% ipython --no-banner

In [1]: import numpy as np

In [2]: np.set_printoptions(precision=2, suppress=True, linewidth=100)

In [3]: m1, _ = np.linalg.qr(np.array([[-1.4, 0.0, 0.7, -0.4, -0.5],
   ...:     [0.2, -0.6, -0.1, 0.4, -0.6],
   ...:     [-1.2, -0.4, -0.7, 0.6, -0.5],
   ...:     [-0.5, 1.4, -1.4, 1.2, 1.0],
   ...:     [1.5, -0.9, 0.1, 0.7, 1.3]]))

In [4]: m1
Out[4]: 
array([[-0.57, -0.24,  0.45, -0.64,  0.01],
       [ 0.08, -0.32, -0.29, -0.17, -0.88],
       [-0.49, -0.44, -0.67,  0.14,  0.31],
       [-0.21,  0.75, -0.46, -0.42, -0.06],
       [ 0.62, -0.28, -0.23, -0.6 ,  0.35]])

In [5]: rng = np.random.default_rng(8140)

In [6]: idx = rng.permutation(5)

In [7]: idx
Out[7]: array([3, 4, 0, 1, 2])

In [8]: B = m1[idx][:, idx]

In [9]: np.round(np.trace(B), 2)
Out[9]: np.float64(-1.64)

In [10]: B
Out[10]: 
array([[-0.42, -0.06, -0.21,  0.75, -0.46],
       [-0.6 ,  0.35,  0.62, -0.28, -0.23],
       [-0.64,  0.01, -0.57, -0.24,  0.45],
       [-0.17, -0.88,  0.08, -0.32, -0.29],
       [ 0.14,  0.31, -0.49, -0.44, -0.67]])

In [11]: round(float(np.linalg.det(B)), 2), round(float(np.linalg.det(m1[idx])), 2)
Out[11]: (1.0, 1.0)

In [12]: K = np.load("x.npy")

In [13]: K
Out[13]: 
array([[7., 9., 0.],
       [3., 1., 1.],
       [0., 0., 7.]])

In [14]: ev, evecs = np.linalg.eig(K)

In [15]: K @ evecs[:, 0] - ev[0] * evecs[:, 0]
Out[15]: array([0., 0., 0.])

In [16]: np.sort(np.linalg.eigvals(K.T))
Out[16]: array([-2.,  7., 10.])

In [17]: ev
Out[17]: array([10., -2.,  7.])

In [18]: np.sort(np.linalg.eigvals(np.linalg.inv(K)))
Out[18]: array([-0.5 ,  0.1 ,  0.14])

In [19]: np.sort(np.linalg.eigvals(K @ K))
Out[19]: array([  4.,  49., 100.])

In [20]: round(float(np.prod(ev)), 2)
Out[20]: -140.0

In [21]: x0 = np.array([5, 1, 0])

In [22]: target = K @ x0

In [23]: print(target)
[44. 16.  0.]

In [24]: np.round(np.linalg.solve(K.T, K[1]), 2) + 0
Out[24]: array([0., 1., 0.])

In [25]: print(np.linalg.solve(K, target))
[5. 1. 0.]

In [26]: np.linalg.solve(K, K[:, 1])
Out[26]: array([0., 1., 0.])

In [27]: arr = np.loadtxt("mat.csv", delimiter=",")

In [28]: arr
Out[28]: 
array([[ 0.12, -0.12, -0.21,  0.21],
       [-0.12,  0.12,  0.21, -0.21],
       [-0.21,  0.21,  0.38, -0.38],
       [ 0.21, -0.21, -0.38,  0.38]])

In [29]: np.linalg.svd(m1, compute_uv=False)
Out[29]: array([1., 1., 1., 1., 1.])

In [30]: round(float(m1[:, 4] @ m1[:, 0]), 2)
Out[30]: -0.0

In [31]: x0 = np.array([1, 4, -4, 1])

In [32]: print(round(float((x0 - arr @ x0) @ (arr @ x0)), 2))
-0.0

In [33]: np.trace(arr)
Out[33]: np.float64(1.0)

In [34]: np.eye(4) - arr
Out[34]: 
array([[ 0.88,  0.12,  0.21, -0.21],
       [ 0.12,  0.88, -0.21,  0.21],
       [ 0.21, -0.21,  0.62,  0.38],
       [-0.21,  0.21,  0.38,  0.62]])

In [35]: arr @ x0
Out[35]: array([ 0.71, -0.71, -1.27,  1.27])

In [36]: theta = np.radians(90)

In [37]: Rm = np.eye(4)

In [38]: Rm[0, 0] = Rm[2, 2] = np.cos(theta)

In [39]: Rm[0, 2], Rm[2, 0] = -np.sin(theta), np.sin(theta)

In [40]: Rm.round(2) + 0
Out[40]: 
array([[ 0.,  0., -1.,  0.],
       [ 0.,  1.,  0.,  0.],
       [ 1.,  0.,  0.,  0.],
       [ 0.,  0.,  0.,  1.]])

In [41]: B = arr @ Rm.T

In [42]: np.allclose(arr @ arr.T, B @ B.T)
Out[42]: True

In [43]: round(np.linalg.det(Rm), 2), np.trace(Rm)
Out[43]: (np.float64(1.0), np.float64(2.0))

In [44]: np.argsort(-np.linalg.norm(arr, axis=0).round(6), kind="stable")[:3]
Out[44]: array([2, 3, 0])

In [45]: np.linalg.matrix_rank(arr, rtol=0.1)
Out[45]: np.int64(1)

In [46]: np.linalg.cond(arr) > 100
Out[46]: np.True_

In [47]: np.round(np.linalg.norm(arr, 2) / np.linalg.norm(arr), 2)
Out[47]: np.float64(1.0)

In [48]: B = arr + rng.integers(-2, 3, (4, 1)) @ rng.integers(-2, 3, (1, 4))

In [49]: B
Out[49]: 
array([[ 0.12, -0.12, -0.21,  0.21],
       [-2.12, -1.88,  1.21,  1.79],
       [-0.21,  0.21,  0.38, -0.38],
       [ 4.21,  3.79, -2.38, -3.62]])

In [50]: B - arr
Out[50]: 
array([[ 0.,  0.,  0.,  0.],
       [-2., -2.,  1.,  2.],
       [ 0.,  0.,  0.,  0.],
       [ 4.,  4., -2., -4.]])

In [51]: F = np.load("layer16.npy")

In [52]: F
Out[52]: 
array([[ 10,  -7,  10,   8],
       [ -7,  17,  -7, -21],
       [ 10,  -7,  10,   8],
       [  8, -21,   8,  26]])

In [53]: # column 2 repeats column 0

In [54]: ev, evecs = np.linalg.eigh(F)

In [55]: np.abs(evecs[:, -1]).round(6).argmax()
Out[55]: np.int64(3)

In [56]: np.round(np.linalg.svd(F, compute_uv=False), 2) + 0
Out[56]: array([50.4, 12.6,  0. ,  0. ])

In [57]: np.round(evecs.T @ F @ evecs, 2) + 0
Out[57]: 
array([[ 0. ,  0. ,  0. ,  0. ],
       [ 0. ,  0. ,  0. ,  0. ],
       [ 0. ,  0. , 12.6,  0. ],
       [ 0. ,  0. ,  0. , 50.4]])

In [58]: ev.round(2) + 0
Out[58]: array([ 0. ,  0. , 12.6, 50.4])

In [59]: evecs @ np.diag(ev) @ evecs.T
Out[59]: 
array([[ 10.,  -7.,  10.,   8.],
       [ -7.,  17.,  -7., -21.],
       [ 10.,  -7.,  10.,   8.],
       [  8., -21.,   8.,  26.]])

In [60]: np.unique(ev.round(6) + 0, return_counts=True)[1]
Out[60]: array([2, 1, 1])

In [61]: (ev > 1e-8).sum(), (ev < -1e-8).sum()
Out[61]: (np.int64(2), np.int64(0))

In [62]: np.round(evecs.T @ evecs, 2) + 0
Out[62]: 
array([[1., 0., 0., 0.],
       [0., 1., 0., 0.],
       [0., 0., 1., 0.],
       [0., 0., 0., 1.]])

In [63]: np.abs(evecs[:, -1])
Out[63]: array([0.31, 0.57, 0.31, 0.69])

In [64]: def softmax(z):
    ...:     e = np.exp(z - z.max(axis=-1, keepdims=True))
    ...:     return e / e.sum(axis=-1, keepdims=True)
    ...: 

In [65]: np.round(softmax(F[3]), 2) + 0
Out[65]: array([0., 0., 0., 1.])

In [66]: scores = F @ F.T / np.sqrt(4)

In [67]: np.round(softmax(scores), 2) + 0
Out[67]: 
array([[0., 0., 0., 1.],
       [0., 1., 0., 0.],
       [0., 0., 0., 1.],
       [0., 0., 0., 1.]])

In [68]: M = np.load("sample9.npy")

In [69]: M
Out[69]: 
array([[ 3, -3,  3, -3],
       [ 2, -1,  2, -1],
       [ 3, -3,  3, -3],
       [ 2, -1,  2, -1]])

In [70]: x0 = np.array([0, -1, 1, 3])

In [71]: np.einsum("ij,j->i", M, x0)
Out[71]: array([-3,  0, -3,  0])

In [72]: M @ (2 * x0)
Out[72]: array([-6,  0, -6,  0])

In [73]: (M @ x0).argmax()
Out[73]: np.int64(1)

In [74]: U, sv, vt = np.linalg.svd(M)

In [75]: evecs = vt[:(sv > 1e-8).sum()]

In [76]: x0 = M[0] + 5 * M[3] + rng.integers(2) * np.eye(4)[2]

In [77]: x0
Out[77]: array([13., -8., 13., -8.])

In [78]: print(np.allclose(evecs.T @ evecs @ x0, x0))
True

In [79]: np.round(evecs.T @ evecs, 2) + 0
Out[79]: 
array([[0.5, 0. , 0.5, 0. ],
       [0. , 0.5, 0. , 0.5],
       [0.5, 0. , 0.5, 0. ],
       [0. , 0.5, 0. , 0.5]])

In [80]: np.linalg.matrix_rank(np.vstack([M, x0]))
Out[80]: np.int64(2)

In [81]: np.diag(evecs.T @ evecs)
Out[81]: array([0.5, 0.5, 0.5, 0.5])

In [82]: np.round(softmax(M[0] + 4), 2) + 0
Out[82]: array([0.5, 0. , 0.5, 0. ])

In [83]: scores = M @ M.T / np.sqrt(4)

In [84]: softmax(scores).round(6).argmax(axis=1)
Out[84]: array([0, 0, 0, 0])

In [85]: np.round(softmax(scores + np.triu(np.full(scores.shape, -np.inf), 1)), 2) + 0
Out[85]: 
array([[1.  , 0.  , 0.  , 0.  ],
       [0.98, 0.02, 0.  , 0.  ],
       [0.5 , 0.  , 0.5 , 0.  ],
       [0.49, 0.01, 0.49, 0.01]])

In [86]: softmax(scores)[0] @ M
Out[86]: array([ 3., -3.,  3., -3.])

In [87]: mat = np.load("block13.npy")

In [88]: print(mat)
[[2. 0. 0.]
 [0. 0. 2.]
 [0. 3. 0.]]

In [89]: # 2 blocks once reordered

In [90]: B = np.array([[2, 0], [2, 2], [1, 1]])

In [91]: np.linalg.matrix_rank(np.vstack([mat, B.T]))
Out[91]: np.int64(3)

In [92]: np.einsum("ij->j", mat)
Out[92]: array([2., 3., 2.])

In [93]: B.T @ mat.T
Out[93]: 
array([[4., 2., 6.],
       [0., 2., 6.]])

In [94]: np.einsum("ij,ij->i", mat, mat)
Out[94]: array([4., 4., 9.])

In [95]: mat @ B
Out[95]: 
array([[4., 0.],
       [2., 2.],
       [6., 6.]])

In [96]: print(np.einsum("ik,kj->ji", mat, B))
[[4. 2. 6.]
 [0. 2. 6.]]

In [97]: print(np.linalg.svd(mat, compute_uv=False))
[3. 2. 2.]

In [98]: np.linalg.pinv(mat)
Out[98]: 
array([[0.5 , 0.  , 0.  ],
       [0.  , 0.  , 0.33],
       [0.  , 0.5 , 0.  ]])

In [99]: mat.T @ mat
Out[99]: 
array([[4., 0., 0.],
       [0., 9., 0.],
       [0., 0., 4.]])

In [100]: np.linalg.norm(mat, axis=0)
Out[100]: array([2., 3., 2.])

In [101]: np.round(np.linalg.norm(mat, 1), 2), round(np.linalg.norm(mat, np.inf), 2)
Out[101]: (np.float64(3.0), np.float64(3.0))

In [102]: np.linalg.norm(mat, axis=1).argmax()
Out[102]: np.int64(2)

In [103]: np.linalg.norm(mat, axis=0)
Out[103]: array([2., 3., 2.])

In [104]: round(float(np.linalg.norm(mat, "nuc")), 2)
Out[104]: 7.0

In [105]: round(np.linalg.eigvals(mat).sum().real, 2)
Out[105]: np.float64(2.0)

In [106]: round(np.linalg.det(mat.T), 2)
Out[106]: np.float64(-12.0)

In [107]: np.poly(mat)
Out[107]: array([ 1., -2., -6., 12.])

In [108]: np.linalg.eigvals(mat)
Out[108]: array([ 2.45, -2.45,  2.  ])

In [109]: A = np.load("case10.npy")

In [110]: A
Out[110]: 
array([[0., 1., 1., 1., 1.],
       [1., 0., 1., 1., 1.],
       [1., 1., 0., 1., 1.],
       [1., 1., 1., 0., 1.],
       [1., 1., 1., 1., 0.]])

In [111]: np.abs(np.diag(np.linalg.qr(M)[1])) > 1e-9
Out[111]: array([ True,  True, False, False])

In [112]: np.linalg.lstsq(M[:-1].T, M[-1])[2]
Out[112]: np.int32(2)

In [113]: np.allclose(M[:-1].T @ np.linalg.lstsq(M[:-1].T, M[-1])[0], M[-1])
Out[113]: True

In [114]: M @ np.linalg.pinv(M) @ M
Out[114]: 
array([[ 3., -3.,  3., -3.],
       [ 2., -1.,  2., -1.],
       [ 3., -3.,  3., -3.],
       [ 2., -1.,  2., -1.]])

In [115]: Q, evecs = np.linalg.qr(A[:, :4])[0], np.linalg.qr(A[:, 4:])[0]

In [116]: sv = np.linalg.svd(Q.T @ evecs, compute_uv=False)

In [117]: sv
Out[117]: array([0.83])

In [118]: np.degrees(np.arccos(sv.clip(0, 1)))
Out[118]: array([33.69])

In [119]: print(np.round(np.linalg.norm(Q @ Q.T - evecs @ evecs.T, 2), 2))
1.0

In [120]: (sv > 0.9).sum()
Out[120]: np.int64(0)

In [121]: r0 = np.array([-1, 2, 2, 3, -1])

In [122]: B = A + np.outer(r0, np.eye(5)[2])

In [123]: round(np.linalg.det(B) / np.linalg.det(A), 2), round(float(1 + np.linalg.solve(A, r0)[2]), 2)
Out[123]: (np.float64(0.25), 0.25)

In [124]: print(softmax(A[3] + 5))
[0.23 0.23 0.23 0.08 0.23]

In [125]: softmax(A).sum(axis=1)
Out[125]: array([1., 1., 1., 1., 1.])

In [126]: scores = A @ A.T / np.sqrt(5)

In [127]: softmax(scores + np.triu(np.full(scores.shape, -np.inf), 1))
Out[127]: 
array([[1.  , 0.  , 0.  , 0.  , 0.  ],
       [0.39, 0.61, 0.  , 0.  , 0.  ],
       [0.28, 0.28, 0.44, 0.  , 0.  ],
       [0.22, 0.22, 0.22, 0.34, 0.  ],
       [0.18, 0.18, 0.18, 0.18, 0.28]])

In [128]: cov = K.T @ K

In [129]: np.linalg.matrix_rank(cov)
Out[129]: np.int64(3)

In [130]: np.trace(cov), (K ** 2).sum()
Out[130]: (np.float64(190.0), np.float64(190.0))

In [131]: np.diag(cov)
Out[131]: array([58., 82., 50.])

In [132]: np.linalg.eigvalsh(cov)[::-1]
Out[132]: array([137.17,  49.98,   2.86])

In [133]: cent = 3 * np.array([[-1.2, -0.6, -1.3, 0.6],
     ...:     [-1.0, 0.1, 1.4, 1.0],
     ...:     [0.4, -1.1, -0.7, -0.8]])

In [134]: idx = rng.integers(0, 3, 29)

In [135]: X = cent[idx] + rng.normal(size=(29, 4))

In [136]: X
Out[136]: 
array([[ 0.68, -2.31, -1.64, -2.5 ],
       [-1.98,  0.32,  4.85,  1.9 ],
       [-4.7 , -1.89, -3.23,  0.2 ],
       [-4.24, -2.37, -2.5 ,  0.23],
       [-3.82, -3.27, -4.16,  2.3 ],
       [ 0.86, -2.52, -0.91, -3.41],
       [-2.9 ,  0.98,  2.73,  3.7 ],
       [-3.2 ,  1.44,  4.51,  3.49],
       [-0.39, -3.32, -2.12, -3.2 ],
       [-3.71, -0.97, -5.9 , -1.12],
       [-4.28, -2.06,  4.33,  2.33],
       [-3.37, -2.  , -4.75,  3.02],
       [-3.94,  0.43,  5.25,  2.95],
       [ 2.23, -4.36, -1.29, -4.36],
       [-5.17, -3.36, -4.05,  2.53],
       [-3.38, -1.99, -3.69,  1.08],
       [-3.25, -1.38, -4.63,  2.77],
       [ 1.22, -1.85, -4.07, -2.66],
       [-3.49,  1.83,  4.13,  3.1 ],
       [-3.76, -0.29, -2.88,  1.39],
       [-3.2 , -1.73, -4.  ,  0.78],
       [-4.27, -0.8 , -2.72,  1.62],
       [-3.56,  0.01, -4.95,  0.95],
       [-3.74, -2.25, -2.64,  3.05],
       [-3.76, -2.02, -4.04,  1.62],
       [ 0.22, -4.19, -3.17, -3.5 ],
       [ 1.42, -5.12, -1.94, -2.92],
       [ 1.47, -5.16, -2.93, -1.6 ],
       [-4.43, -0.6 , -4.13,  4.31]])

In [137]: np.round(np.abs(X).max(), 2)
Out[137]: np.float64(5.9)

In [138]: X[29]
Traceback (most recent call last):
  Cell In[138], line 1
    X[29]
IndexError: index 29 is out of bounds for axis 0 with size 29


In [139]: np.zeros(29, 4)
Traceback (most recent call last):
  Cell In[139], line 1
    np.zeros(29, 4)
TypeError: Cannot interpret '4' as a data type


In [140]: X.sum(axis=0)
Out[140]: array([-70.44, -50.77, -50.53,  18.05])

In [141]: X[:, 4]
Traceback (most recent call last):
  Cell In[141], line 1
    X[:, 4]
IndexError: index 4 is out of bounds for axis 1 with size 4


In [142]: np.linalg.matrix_rank(X)
Out[142]: np.int64(4)

In [143]: x0 = np.array([2, 0, 3, 0])

In [144]: target = X @ x0

In [145]: coef, lr = np.zeros(4), 1 / np.linalg.norm(X, 2) ** 2

In [146]: for i in range(300):
     ...:     coef -= lr * X.T @ (X @ coef - target)
     ...:     if i % 50 == 0: print(i, round(np.linalg.norm(X @ coef - target), 2))
     ...: 
0 10.3
50 0.48
100 0.05
150 0.01
200 0.0
250 0.0

In [147]: round(np.linalg.cond(X), 2)
Out[147]: np.float64(4.74)

In [148]: coef.round(2) + 0
Out[148]: array([2., 0., 3., 0.])

In [149]: B = X / np.sqrt((X ** 2).mean(axis=1, keepdims=True))

In [150]: B[25]
Out[150]: array([ 0.07, -1.33, -1.  , -1.11])

In [151]: Xs = (X - X.mean(axis=0)) / X.std(axis=0)

In [152]: Xs.std(axis=0)
Out[152]: array([1., 1., 1., 1.])

In [153]: coef = np.linalg.lstsq(np.delete(Xs, 0, axis=1), Xs[:, 0])[0]

In [154]: np.abs(coef).argmax()
Out[154]: np.int64(2)

In [155]: round(1 - np.var(Xs[:, 0] - np.delete(Xs, 0, axis=1) @ coef), 2)
Out[155]: np.float64(0.75)
